>>> import numpy as np
>>> np.set_printoptions(precision=2, suppress=True, linewidth=100)
>>> Y = np.array([[3, 0], [0, 2]])
>>> basis = np.array([[5, 5, 9], [4, 7, 7], [8, 9, 0]])
>>> arr = np.kron(Y, basis)
>>> arr
array([[15, 15, 27,  0,  0,  0],
       [12, 21, 21,  0,  0,  0],
       [24, 27,  0,  0,  0,  0],
       [ 0,  0,  0, 10, 10, 18],
       [ 0,  0,  0,  8, 14, 14],
       [ 0,  0,  0, 16, 18,  0]])
>>> Uu, sigma, Vt = np.linalg.svd(arr, full_matrices=False)
>>> sigma / sigma[0]
array([1.  , 0.67, 0.42, 0.28, 0.09, 0.06])
>>> (sigma > 1e-8).sum()
np.int64(6)
>>> np.abs(Vt[0])
array([0.54, 0.67, 0.51, 0.  , 0.  , 0.  ])
>>> np.round(Vt @ Vt.T, 2) + 0
array([[1., 0., 0., 0., 0., 0.],
       [0., 1., 0., 0., 0., 0.],
       [0., 0., 1., 0., 0., 0.],
       [0., 0., 0., 1., 0., 0.],
       [0., 0., 0., 0., 1., 0.],
       [0., 0., 0., 0., 0., 1.]])
>>> O, V = np.linalg.qr(arr[:, :3])[0], np.linalg.qr(arr[:, 3:])[0]
>>> sigma = np.linalg.svd(O.T @ V, compute_uv=False)
>>> sigma.round(2) + 0
array([0., 0., 0.])
>>> x0 = np.array([-9, -2, -6, -1, -2, -9])
>>> target = arr @ x0
>>> target
array([-327, -276, -270, -192, -162,  -52])
>>> np.round(np.linalg.solve(arr.T, arr[3]), 2) + 0
array([0., 0., 0., 1., 0., 0.])
>>> np.linalg.solve(arr, target + arr[:, 5])
array([-9., -2., -6., -1., -2., -8.])
>>> F = np.loadtxt("run2.csv", delimiter=",")
>>> F
array([[ -1.,   1.,  -8.],
       [ 18.,  -8., -18.],
       [ -2.,   1.,  -7.]])
>>> # row 1 dominates
>>> Uu, sigma, Vt = np.linalg.svd(F)
>>> np.argmax(sigma[:-1] / (sigma[1:] + 1e-6)) + 1
np.int64(2)
>>> Y = Uu[:, :2] @ np.diag(sigma[:2]) @ Vt[:2]
>>> np.round(np.abs(F - Y).max(), 2)
np.float64(0.18)
>>> Y
array([[ -1.09,   0.82,  -8.01],
       [ 18.  ,  -7.99, -18.  ],
       [ -1.91,   1.18,  -6.99]])
>>> np.linalg.matrix_rank(Y)
np.int64(2)
>>> round(np.linalg.norm(F - Y) / np.linalg.norm(F), 2)
np.float64(0.01)
>>> np.argsort(-np.linalg.norm(Y, axis=0).round(6), kind="stable")[:3]
array([2, 0, 1])
>>> [round(float(x), 2) for x in np.linalg.svd(Y, compute_uv=False)[:3]]
[27.29, 9.33, 0.0]
>>> O, V = np.linalg.qr(F[:, :1])[0], np.linalg.qr(F[:, 1:])[0]
>>> sigma = np.linalg.svd(O.T @ V, compute_uv=False)
>>> sigma
array([1.])
>>> np.degrees(np.arccos(sigma.clip(0, 1)))
array([2.06])
>>> (sigma > 0.9).sum()
np.int64(1)
>>> cov = F.T @ F
>>> np.allclose(cov, cov.T)
True
>>> np.diag(cov)
array([329.,  66., 437.])
>>> np.trace(cov), (F ** 2).sum()
(np.float64(832.0), np.float64(832.0))
>>> rng = np.random.default_rng(256178)
>>> feats = (rng.random((3, 3)) < 0.3) + np.eye(3)
>>> feats /= feats.sum(axis=1, keepdims=True)
>>> feats
array([[1., 0., 0.],
       [0., 1., 0.],
       [0., 0., 1.]])
>>> # triangular: eigenvalues sit on the diagonal
>>> t3 = np.stack([arr, -2 * arr, arr[::-1]])
>>> np.linalg.matrix_rank(t3)
array([6, 6, 6])
>>> np.einsum("bij,cij->bc", t3, t3)
array([[  5070, -10140,      0],
       [-10140,  20280,      0],
       [     0,      0,   5070]])
>>> np.linalg.norm(t3, axis=(1, 2))
array([ 71.2 , 142.41,  71.2 ])
>>> np.linalg.matrix_rank(t3.reshape(3, -1))
np.int64(2)
>>> t3.sum(axis=0)
array([[-15, -15, -27,  16,  18,   0],
       [-12, -21, -21,   8,  14,  14],
       [-24, -27,   0,  10,  10,  18],
       [ 24,  27,   0, -10, -10, -18],
       [ 12,  21,  21,  -8, -14, -14],
       [ 15,  15,  27, -16, -18,   0]])
>>> (t3 @ arr.T).shape
(3, 6, 6)
>>> t3.shape
(3, 6, 6)
>>> ev, V = np.linalg.eigh(feats)
>>> x0 = np.array([-3, 0, -1])
>>> x0 @ feats @ x0 / (x0 @ x0), ev[0], ev[-1]
(np.float64(1.0), np.float64(1.0), np.float64(1.0))
>>> V * np.sqrt(ev) @ V.T
array([[1., 0., 0.],
       [0., 1., 0.],
       [0., 0., 1.]])
>>> V * np.abs(ev) @ V.T
array([[1., 0., 0.],
       [0., 1., 0.],
       [0., 0., 1.]])
>>> np.abs(feats).sum(axis=1).max(), np.abs(ev).max()
(np.float64(1.0), np.float64(1.0))
